% python3 -q
>>> import numpy as np
>>> import numpy.linalg as la
>>> np.set_printoptions(suppress=True, linewidth=140)
>>> def rnd(a):
...     return np.round(a, 2) + 0
... 
>>> arr = np.loadtxt("case17.csv", delimiter=",")
>>> rnd(arr)
array([[ 0.87,  0.  ,  0.5 ,  0.  ],
       [ 0.  ,  1.  ,  0.  ,  0.  ],
       [-0.5 ,  0.  ,  0.87,  0.  ],
       [ 0.  ,  0.  ,  0.  ,  1.  ]])
>>> (arr != 0).astype(int)
array([[1, 0, 1, 0],
       [0, 1, 0, 0],
       [1, 0, 1, 0],
       [0, 0, 0, 1]])
>>> rnd(la.det(arr))
np.float64(1.0)
>>> rnd(la.pinv(arr))
array([[ 0.87,  0.  , -0.5 ,  0.  ],
       [ 0.  ,  1.  ,  0.  ,  0.  ],
       [ 0.5 ,  0.  ,  0.87,  0.  ],
       [ 0.  ,  0.  ,  0.  ,  1.  ]])
>>> rnd(la.norm(arr, axis=0))
array([1., 1., 1., 1.])
>>> arr[:, 0] @ arr[:, 1]
np.float64(0.0)
>>> rnd(arr.T @ arr)
array([[1., 0., 0., 0.],
       [0., 1., 0., 0.],
       [0., 0., 1., 0.],
       [0., 0., 0., 1.]])
>>> O, evecs = la.qr(arr[:, :2])[0], la.qr(arr[:, 2:])[0]
>>> sigma = la.svd(O.T @ evecs, compute_uv=False)
>>> (sigma > 0.9).sum()
np.int64(0)
>>> np.degrees(np.arccos(sigma.clip(0, 1)))
array([90., 90.])
>>> rnd(sigma)
array([0., 0.])
>>> rng = np.random.default_rng(30)
>>> labels = rng.permutation(4)
>>> labels
array([0, 1, 3, 2])
>>> out = arr[labels][:, labels]
>>> rnd(np.sort(np.abs(la.eigvals(out))))
array([1., 1., 1., 1.])
>>> rnd(la.det(out)), rnd(la.det(arr[labels]))
(np.float64(1.0), np.float64(-1.0))
>>> np.allclose(out, arr)
False
>>> E = np.array([[-9, 9, 7, 5], [9, -9, 9, 7], [7, 9, -9, 9], [5, 7, 9, -9]])
>>> E
array([[-9,  9,  7,  5],
       [ 9, -9,  9,  7],
       [ 7,  9, -9,  9],
       [ 5,  7,  9, -9]])
>>> x = np.array([0, 2, 3, 2])
>>> E @ x
array([49, 23,  9, 23])
>>> E * x
array([[  0,  18,  21,  10],
       [  0, -18,  27,  14],
       [  0,  18, -27,  18],
       [  0,  14,  27, -18]])
>>> E @ (2 * x)
array([98, 46, 18, 46])
>>> (E @ x).argmax()
np.int64(0)
>>> (E * x).sum(axis=1)
array([49, 23,  9, 23])
>>> np.sign((E @ x).round(6))
array([1, 1, 1, 1])
>>> r0 = np.array([-4, -7, -4])
>>> np.convolve(E[3], r0)
array([ -20,  -63, -105,  -55,   27,   36])
>>> np.polyval(r0, E[3])
array([-139, -249, -391, -265])
>>> np.cross(E[3, :3], E[0, :3])
array([ -32, -116,  108])
>>> x = np.array([1, 1, 2, 1])
>>> target = E @ x
>>> target
array([19, 25,  7, 21])
>>> rnd(la.solve(E, target + E[:, 0]))
array([2., 1., 2., 1.])
>>> ev, evecs = la.eigh(E)
>>> rnd(evecs.T @ evecs)
array([[1., 0., 0., 0.],
       [0., 1., 0., 0.],
       [0., 0., 1., 0.],
       [0., 0., 0., 1.]])
>>> rnd(evecs.T @ E @ evecs)
array([[-18.83,   0.  ,   0.  ,   0.  ],
       [  0.  , -18.12,   0.  ,   0.  ],
       [  0.  ,   0.  , -13.17,   0.  ],
       [  0.  ,   0.  ,   0.  ,  14.12]])
>>> (ev > 1e-8).sum(), (ev < -1e-8).sum()
(np.int64(1), np.int64(3))
>>> rnd(la.eigvalsh(E @ E))
array([173.49, 199.5 , 328.5 , 354.51])
>>> np.unique(ev.round(6) + 0, return_counts=True)[1]
array([1, 1, 1, 1])
>>> r0 = np.array([2, 2, -1, 0])
>>> out = E + np.outer(r0, np.eye(4)[3])
>>> rnd(la.det(out) / la.det(E)), rnd(1 + la.solve(E, r0)[3])
(np.float64(1.12), np.float64(1.12))
>>> la.matrix_rank(out - E)
np.int64(1)
>>> feats = np.loadtxt("x.csv", delimiter=",")
>>> rnd(feats)
array([[ 0.1 , -0.16,  0.23,  0.1 ],
       [-0.16,  0.27, -0.38, -0.16],
       [ 0.23, -0.38,  0.53,  0.23],
       [ 0.1 , -0.16,  0.23,  0.1 ]])
>>> # row 3 repeats row 0
>>> U, sigma, Vh = la.svd(feats)
>>> rnd(sigma)
array([1., 0., 0., 0.])
>>> np.argmax(sigma[:-1] / (sigma[1:] + 1e-6)) + 1
np.int64(1)
>>> out = U[:, :1] @ np.diag(sigma[:1]) @ Vh[:1]
>>> rnd(out)
array([[ 0.1 , -0.16,  0.23,  0.1 ],
       [-0.16,  0.27, -0.38, -0.16],
       [ 0.23, -0.38,  0.53,  0.23],
       [ 0.1 , -0.16,  0.23,  0.1 ]])
>>> rnd(la.norm(feats - out, 2)), rnd(sigma[1])
(np.float64(0.0), np.float64(0.0))
>>> la.matrix_rank(out)
np.int64(1)
>>> r0, v = feats[1], feats[2]
>>> rnd(r0 @ v)
np.float64(-0.38)
>>> pr = (r0 @ v) / (r0 @ r0) * r0
>>> rnd(pr)
array([ 0.23, -0.38,  0.53,  0.23])
>>> out = feats + rng.integers(-2, 3, (4, 1)) @ rng.integers(-2, 3, (1, 4))
>>> rnd(out)
array([[ 1.1 , -1.16,  2.23, -1.9 ],
       [ 1.84, -1.73,  3.62, -4.16],
       [-0.77,  0.62, -1.47,  2.23],
       [ 0.1 , -0.16,  0.23,  0.1 ]])
>>> rnd(out - feats)
array([[ 1., -1.,  2., -2.],
       [ 2., -2.,  4., -4.],
       [-1.,  1., -2.,  2.],
       [ 0.,  0.,  0.,  0.]])
>>> rnd(la.svd(out - feats, compute_uv=False))
array([7.75, 0.  , 0.  , 0.  ])
>>> np.abs(out - feats).sum(axis=1)
array([ 6., 12.,  6.,  0.])
>>> ev, evecs = la.eigh(feats)
>>> x = np.array([3, 1, 7, 5])
>>> rnd(evecs * np.maximum(ev, 0) @ evecs.T)
array([[ 0.1 , -0.16,  0.23,  0.1 ],
       [-0.16,  0.27, -0.38, -0.16],
       [ 0.23, -0.38,  0.53,  0.23],
       [ 0.1 , -0.16,  0.23,  0.1 ]])
>>> X = np.load("w.npy")
>>> X
array([[-2.05,  7.78, -5.93],
       [ 1.98,  5.68,  7.99],
       [-0.05, -9.83,  1.83],
       [-1.34,  9.75, -1.8 ],
       [-8.96, -2.49,  3.67],
       [ 8.04, -4.8 ,  3.52],
       [-4.65, -2.12, -8.59],
       [-6.5 , -6.43, -4.05],
       [ 0.6 ,  3.36,  9.4 ],
       [ 1.56, -1.6 ,  9.75],
       [-3.15,  1.79,  9.32],
       [ 0.48, -9.9 , -1.33],
       [-0.41,  9.08,  4.17],
       [-5.91,  7.59, -2.73],
       [ 2.36, -8.88, -3.95],
       [-1.92, -1.61, -9.68],
       [ 2.09,  9.32, -2.96],
       [-2.95,  0.88,  9.51]])
>>> P = X @ la.solve(X.T @ X, X.T)
>>> rnd(P @ X[:, 2])
array([-5.93,  7.99,  1.83, -1.8 ,  3.67,  3.52, -8.59, -4.05,  9.4 ,  9.75,  9.32, -1.33,  4.17, -2.73, -3.95, -9.68, -2.96,  9.51])
>>> rnd(np.trace(P))
np.float64(3.0)
>>> la.matrix_rank(np.eye(18) - P)
np.int64(15)
>>> rnd(np.diag(P))
array([0.14, 0.13, 0.14, 0.13, 0.35, 0.25, 0.16, 0.22, 0.13, 0.14, 0.18, 0.13, 0.12, 0.18, 0.13, 0.13, 0.16, 0.18])
>>> cen = X - X.mean(axis=0)
>>> evecs = la.svd(cen)[2][:2]
>>> out = cen - cen @ evecs.T @ evecs
>>> rnd(np.cov(cen @ evecs.T, rowvar=False))
array([[48.41,  0.  ],
       [ 0.  , 40.54]])
>>> rnd(np.diag(evecs.T @ evecs))
array([0.05, 0.99, 0.96])
>>> x = np.array([9, 6, 4])
>>> np.sign((X @ x).round(6))
array([ 1.,  1., -1.,  1., -1.,  1., -1., -1.,  1.,  1.,  1., -1.,  1., -1., -1., -1.,  1.,  1.])
>>> x @ X
Traceback (most recent call last):
  File "<python-input-87>", line 1, in <module>
    x @ X
    ~~^~~
ValueError: matmul: Input operand 1 has a mismatch in its core dimension 0, with gufunc signature (n?,k),(k,m?)->(n?,m?) (size 18 is different from 3)
>>> (X @ x).argmax()
np.int64(1)
>>> la.norm(X @ x) <= la.norm(X, 2) * la.norm(x) + 1e-9
np.True_
